$ python3 -q
>>> import numpy as np
>>> from numpy import linalg as LA
>>> np.set_printoptions(precision=2, suppress=True, linewidth=120)
>>> def rnd(a):
...     return np.round(a, 2) + 0
... 
>>> A = np.diag(np.array([-1, -1, 2, 0])) + -3 * np.eye(4, k=1) + -3 * np.eye(4, k=-1)
>>> A
array([[-1., -3.,  0.,  0.],
       [-3., -1., -3.,  0.],
       [ 0., -3.,  2., -3.],
       [ 0.,  0., -3.,  0.]])
>>> rnd(LA.det(A))
np.float64(72.0)
>>> (A + A.T) / 2
array([[-1., -3.,  0.,  0.],
       [-3., -1., -3.,  0.],
       [ 0., -3.,  2., -3.],
       [ 0.,  0., -3.,  0.]])
>>> print(np.allclose(A @ A.T, A.T @ A))
True
>>> w, evecs = LA.eigh(A)
>>> (w > 1e-8).sum(), (w < -1e-8).sum()
(np.int64(2), np.int64(2))
>>> rnd(evecs @ np.diag(w) @ evecs.T)
array([[-1., -3.,  0.,  0.],
       [-3., -1., -3.,  0.],
       [ 0., -3.,  2., -3.],
       [ 0.,  0., -3.,  0.]])
>>> rnd(LA.eigvalsh(A + 5 * np.eye(4)))
array([ 0.01,  3.13,  6.42, 10.44])
>>> print(np.unique(w.round(6) + 0, return_counts=True)[1])
[1 1 1 1]
>>> X = np.loadtxt("mat.csv", delimiter=",")
>>> X
array([[-1.,  0.,  0., -1.,  2.,  2.,  2.],
       [-2.,  2.,  0., -1.,  2.,  1.,  2.],
       [ 1., -1.,  0.,  2.,  1.,  1.,  1.],
       [-1.,  2.,  0.,  1.,  0., -2., -1.],
       [ 0.,  0.,  0.,  1.,  0.,  2.,  1.],
       [ 1.,  0., -2., -2.,  2., -2.,  0.],
       [ 1.,  1.,  2.,  2.,  2., -1., -1.],
       [ 1., -1.,  0.,  2.,  1.,  1.,  1.],
       [ 1.,  2.,  0., -1., -1., -1.,  0.],
       [-2.,  2., -2., -1., -1.,  2., -1.],
       [-2.,  1.,  1.,  1., -2., -1.,  0.],
       [ 0., -2.,  0.,  2.,  0., -1., -2.]])
>>> cov = X.T @ X
>>> print(np.trace(cov), (X ** 2).sum())
152.0 152.0
>>> np.diag(cov)
array([19., 24., 13., 27., 24., 27., 18.])
>>> rnd(LA.eigvalsh(cov)[::-1])
array([46.03, 39.  , 26.02, 20.95,  9.48,  6.89,  3.63])
>>> t = np.radians(180)
>>> Rm = np.eye(7)
>>> Rm[0, 0] = Rm[1, 1] = np.cos(t)
>>> Rm[0, 1], Rm[1, 0] = -np.sin(t), np.sin(t)
>>> print(rnd(Rm))
[[-1.  0.  0.  0.  0.  0.  0.]
 [ 0. -1.  0.  0.  0.  0.  0.]
 [ 0.  0.  1.  0.  0.  0.  0.]
 [ 0.  0.  0.  1.  0.  0.  0.]
 [ 0.  0.  0.  0.  1.  0.  0.]
 [ 0.  0.  0.  0.  0.  1.  0.]
 [ 0.  0.  0.  0.  0.  0.  1.]]
>>> Y = X @ Rm.T
>>> np.allclose(X @ X.T, Y @ Y.T)
True
>>> rnd(LA.svd(X, compute_uv=False)), rnd(LA.svd(Y, compute_uv=False))
(array([6.78, 6.25, 5.1 , 4.58, 3.08, 2.63, 1.91]), array([6.78, 6.25, 5.1 , 4.58, 3.08, 2.63, 1.91]))
>>> np.abs(Y - X).max(axis=0)
array([4., 4., 0., 0., 0., 0., 0.])
>>> Uu, s, Vh = LA.svd(X, full_matrices=False)
>>> print(np.allclose(Uu * s @ Vh, X))
True
>>> print(rnd(np.sqrt((s ** 2).sum())), rnd(LA.norm(X)))
12.33 12.33
>>> Uu.shape, s.shape, Vh.shape
((12, 7), (7,), (7, 7))
>>> Q, Rm = LA.qr(X)
>>> np.allclose(Rm.T @ Rm, X.T @ X)
True
>>> print(rnd(Q.T @ Q))
[[1. 0. 0. 0. 0. 0. 0.]
 [0. 1. 0. 0. 0. 0. 0.]
 [0. 0. 1. 0. 0. 0. 0.]
 [0. 0. 0. 1. 0. 0. 0.]
 [0. 0. 0. 0. 1. 0. 0.]
 [0. 0. 0. 0. 0. 1. 0.]
 [0. 0. 0. 0. 0. 0. 1.]]
>>> rnd(np.abs(np.diag(Rm)))
array([4.36, 4.2 , 3.58, 3.86, 4.75, 4.69, 2.71])
>>> rnd(abs(Rm[0, 0])), rnd(LA.norm(X[:, 0]))
(np.float64(4.36), np.float64(4.36))
>>> feats = np.diag(20 * np.array([-2, 3, -1, 1, 1, 2, -1])) + np.array([[-1, -1, -2, -1, 0, -2, -1],
...     [-2, -1, 1, 1, 1, -1, -1],
...     [-1, -1, 0, 2, 1, 2, 2],
...     [-1, 0, 1, 0, 2, 2, 0],
...     [2, -1, -1, -1, 2, 1, -1],
...     [2, -2, 1, 2, -2, -2, -2],
...     [1, 1, 0, -2, 0, -1, 0]])
>>> feats
array([[-41,  -1,  -2,  -1,   0,  -2,  -1],
       [ -2,  59,   1,   1,   1,  -1,  -1],
       [ -1,  -1, -20,   2,   1,   2,   2],
       [ -1,   0,   1,  20,   2,   2,   0],
       [  2,  -1,  -1,  -1,  22,   1,  -1],
       [  2,  -2,   1,   2,  -2,  38,  -2],
       [  1,   1,   0,  -2,   0,  -1, -20]])
>>> x = np.array([0, 3, 2, 1, 1, 0, 1])
>>> rhs = feats @ x
>>> beta, lr = np.zeros(7), 1 / LA.norm(feats, 2) ** 2
>>> for i in range(8):
...     beta -= lr * feats.T @ (feats @ beta - rhs)
...     if i % 2 == 0: print(i, round(LA.norm(feats @ beta - rhs), 2))
... 
0 44.92
2 35.34
4 28.25
6 22.63
>>> rnd(LA.cond(feats))
np.float64(3.24)
